% ipython --no-banner

In [1]: import numpy as np

In [2]: np.set_printoptions(precision=2, suppress=True, linewidth=120)

In [3]: A = np.array([[1, 1, -1, -1, -1, -1, 1, 1],
   ...:     [1, 1, 1, 1, 1, 1, 1, 1],
   ...:     [1, -1, -1, 1, 1, -1, -1, 1]])

In [4]: A
Out[4]: 
array([[ 1,  1, -1, -1, -1, -1,  1,  1],
       [ 1,  1,  1,  1,  1,  1,  1,  1],
       [ 1, -1, -1,  1,  1, -1, -1,  1]])

In [5]: rng = np.random.default_rng(19)

In [6]: Y = A + rng.integers(-2, 3, (3, 2)) @ rng.integers(-2, 3, (2, 8))

In [7]: Y
Out[7]: 
array([[ 1,  1, -1, -1, -1, -1,  1,  1],
       [-3,  3,  5,  0,  3,  4, -5,  4],
       [ 0,  1, -3,  3,  3, -4, -1, -2]])

In [8]: np.round(np.linalg.svd(Y - A, compute_uv=False), 2) + 0
Out[8]: array([9.95, 5.57, 0.  ])

In [9]: np.abs(Y - A).sum(axis=1)
Out[9]: array([ 0, 25, 15])

In [10]: Y = A / np.sqrt((A ** 2).mean(axis=1, keepdims=True))

In [11]: np.linalg.norm(Y, axis=1)
Out[11]: array([2.83, 2.83, 2.83])

In [12]: np.linalg.matrix_rank(A - A.mean(axis=1, keepdims=True))
Out[12]: np.int64(2)

In [13]: left, sv, VT = np.linalg.svd(A, full_matrices=False)

In [14]: np.allclose(left * sv @ VT, A)
Out[14]: True

In [15]: left.shape, sv.shape, VT.shape
Out[15]: ((3, 3), (3,), (3, 8))

In [16]: W1 = np.array([[-2, 1, -1, -1],
    ...:     [1, 3, 2, 0],
    ...:     [3, 3, -1, -3],
    ...:     [2, -2, -2, 3],
    ...:     [1, 2, 0, 1],
    ...:     [3, 2, 1, 0],
    ...:     [2, -3, 3, 0],
    ...:     [-3, -1, -2, 1]])

In [17]: coef = np.array([-3, 2, -3, 0])

In [18]: H = np.maximum(A @ W1 + coef, 0)

In [19]: H
Out[19]: 
array([[0, 0, 1, 0],
       [4, 7, 0, 1],
       [0, 0, 0, 7]])

In [20]: (H > 0).mean(axis=0)
Out[20]: array([0.33, 0.33, 0.33, 0.67])

In [21]: (H > 0).astype(int)
Out[21]: 
array([[0, 0, 1, 0],
       [1, 1, 0, 1],
       [0, 0, 0, 1]])

In [22]: basis = np.array([[2, 1], [3, 2], [0, 0], [0, 3]])

In [23]: W1 @ basis
Out[23]: 
array([[-1, -3],
       [11,  7],
       [15,  0],
       [-2,  7],
       [ 8,  8],
       [12,  7],
       [-5, -4],
       [-9, -2]])

In [24]: def softmax(z):
    ...:     e = np.exp(z - z.max(axis=-1, keepdims=True))
    ...:     return e / e.sum(axis=-1, keepdims=True)
    ...: 

In [25]: softmax(A).sum(axis=1)
Out[25]: array([1., 1., 1.])

In [26]: softmax(A[2])
Out[26]: array([0.22, 0.03, 0.03, 0.22, 0.22, 0.03, 0.03, 0.22])

In [27]: np.round(softmax(10 * A[2]), 2) + 0
Out[27]: array([0.25, 0.  , 0.  , 0.25, 0.25, 0.  , 0.  , 0.25])

In [28]: softmax(A[2] + 5)
Out[28]: array([0.22, 0.03, 0.03, 0.22, 0.22, 0.03, 0.03, 0.22])

In [29]: S = A @ A.T / np.sqrt(8)

In [30]: softmax(S)
Out[30]: 
array([[0.89, 0.05, 0.05],
       [0.05, 0.89, 0.05],
       [0.05, 0.05, 0.89]])

In [31]: E = np.array([[7, 0, 4, 9, 9, 5],
    ...:     [3, 1, 5, 7, 1, 5],
    ...:     [2, 2, 0, 4, 6, 6],
    ...:     [7, 3, 8, 2, 0, 8]]) * (rng.random((4, 6)) < 0.3)

In [32]: E
Out[32]: 
array([[0, 0, 0, 0, 0, 0],
       [0, 0, 0, 7, 1, 0],
       [0, 0, 0, 0, 0, 0],
       [0, 0, 8, 2, 0, 0]])

In [33]: Y = np.array([[2, 0], [1, 2], [1, 2], [1, 1], [2, -2], [-2, 1]])

In [34]: Y.T @ E.T
Out[34]: 
array([[ 0,  9,  0, 10],
       [ 0,  5,  0, 18]])

In [35]: np.einsum("ij,ij->i", E, E)
Out[35]: array([ 0, 50,  0, 68])

In [36]: np.vstack([E, Y.T]).shape
Out[36]: (6, 6)

In [37]: np.einsum("ik,kj->ji", E, Y)
Out[37]: 
array([[ 0,  9,  0, 10],
       [ 0,  5,  0, 18]])

In [38]: np.linalg.matrix_rank(E @ Y)
Out[38]: np.int64(2)

In [39]: r0 = np.array([-4, -5])

In [40]: np.cross(E[1, :3], E[2, :3])
Out[40]: array([0, 0, 0])

In [41]: np.convolve(E[1], r0)
Out[41]: array([  0,   0,   0, -28, -39,  -5,   0])

In [42]: left, sv, VT = np.linalg.svd(E)

In [43]: vecs = VT[:(sv > 1e-8).sum()]

In [44]: x0 = E[3] + 3 * E[2] + rng.integers(2) * np.eye(6)[1]

In [45]: x0
Out[45]: array([0., 0., 8., 2., 0., 0.])

In [46]: round(np.linalg.norm(x0 - vecs.T @ vecs @ x0), 2)
Out[46]: np.float64(0.0)

In [47]: np.diag(vecs.T @ vecs)
Out[47]: array([0.  , 0.  , 1.  , 0.98, 0.02, 0.  ])

In [48]: Y = np.array([[5]])

In [49]: basis = np.array([[2, 2, 1], [2, 1, -2], [0, -2, -1]])

In [50]: X = np.block([[Y, np.zeros((1, 3))], [np.zeros((3, 1)), basis]])

In [51]: X
Out[51]: 
array([[ 5.,  0.,  0.,  0.],
       [ 0.,  2.,  2.,  1.],
       [ 0.,  2.,  1., -2.],
       [ 0.,  0., -2., -1.]])

In [52]: round(np.linalg.det(X), 2)
Out[52]: np.float64(-50.0)

In [53]: np.flatnonzero(np.linalg.matrix_power((X != 0) + (X.T != 0) + np.eye(4), 4)[2])
Out[53]: array([1, 2, 3])

In [54]: np.sort(np.linalg.eigvals(X).real)
Out[54]: array([-2.7,  1. ,  3.7,  5. ])

In [55]: (X != 0).astype(int)
Out[55]: 
array([[1, 0, 0, 0],
       [0, 1, 1, 1],
       [0, 1, 1, 1],
       [0, 0, 1, 1]])

In [56]: evals, vecs = np.linalg.eig(X)

In [57]: round(np.prod(evals), 2)
Out[57]: np.float64(-50.0)

In [58]: np.sort(np.linalg.eigvals(X @ X))
Out[58]: array([ 1. ,  7.3, 13.7, 25. ])

In [59]: evals
Out[59]: array([-2.7,  1. ,  3.7,  5. ])

In [60]: np.sort(np.linalg.eigvals(X.T))
Out[60]: array([-2.7,  1. ,  3.7,  5. ])

In [61]: Y = np.array([[3, 3, -3], [0, -1, -2], [3, -3, 1], [3, 2, 3]])

In [62]: np.linalg.matrix_rank(np.vstack([X, Y.T]))
Out[62]: np.int64(4)

In [63]: np.linalg.matrix_rank(X @ Y)
Out[63]: np.int64(3)

In [64]: np.vstack([X, Y.T]).shape
Out[64]: (7, 4)

In [65]: Y.T @ X.T
Out[65]: 
array([[ 15.,   9.,  -3.,  -9.],
       [ 15.,  -6.,  -9.,   4.],
       [-15.,   1.,  -9.,  -5.]])

In [66]: np.einsum("ij,ij->i", X, X)
Out[66]: array([25.,  9.,  9.,  5.])

In [67]: np.einsum("ik,kj->ji", X, Y)
Out[67]: 
array([[ 15.,   9.,  -3.,  -9.],
       [ 15.,  -6.,  -9.,   4.],
       [-15.,   1.,  -9.,  -5.]])

In [68]: np.einsum("ij->j", X)
Out[68]: array([ 5.,  4.,  1., -2.])

In [69]: X @ Y
Out[69]: 
array([[ 15.,  15., -15.],
       [  9.,  -6.,   1.],
       [ -3.,  -9.,  -9.],
       [ -9.,   4.,  -5.]])

In [70]: z = rng.permutation(4)

In [71]: z
Out[71]: array([2, 1, 3, 0])

In [72]: Y = X[z][:, z]

In [73]: np.trace(Y)
Out[73]: np.float64(7.0)

In [74]: np.diag(Y)
Out[74]: array([ 1.,  2., -1.,  5.])

In [75]: Y = X[0, 0] * X[1:] - np.outer(X[1:, 0], X[0])

In [76]: Y
Out[76]: 
array([[  0.,  10.,  10.,   5.],
       [  0.,  10.,   5., -10.],
       [  0.,   0., -10.,  -5.]])

In [77]: X[:, 0] / X[0, 0]
Out[77]: array([1., 0., 0., 0.])

In [78]: np.linalg.matrix_rank(Y), np.linalg.matrix_rank(X)
Out[78]: (np.int64(3), np.int64(4))

In [79]: J = np.loadtxt("arr.csv", delimiter=",")

In [80]: J
Out[80]: 
array([[ 0., -1.,  3.,  3.],
       [ 1.,  0.,  0.,  2.],
       [-3.,  0.,  0., -2.],
       [-3., -2.,  2.,  0.]])

In [81]: # antisymmetric, zero diagonal

In [82]: x0 = np.array([4, 2, 4, 0])

In [83]: np.linalg.norm(J @ x0) <= np.linalg.norm(J, 2) * np.linalg.norm(x0) + 1e-9
Out[83]: np.True_

In [84]: J @ np.ones(4)
Out[84]: array([ 5.,  3., -5., -3.])

In [85]: J @ (2 * x0)
Out[85]: array([ 20.,   8., -24., -16.])

In [86]: J * x0
Out[86]: 
array([[  0.,  -2.,  12.,   0.],
       [  4.,   0.,   0.,   0.],
       [-12.,   0.,   0.,  -0.],
       [-12.,  -4.,   8.,   0.]])

In [87]: np.einsum("ij,j->i", J, x0)
Out[87]: array([ 10.,   4., -12.,  -8.])

In [88]: (J @ x0).argmax()
Out[88]: np.int64(0)

In [89]: np.sign((J @ x0).round(6))
Out[89]: array([ 1.,  1., -1., -1.])
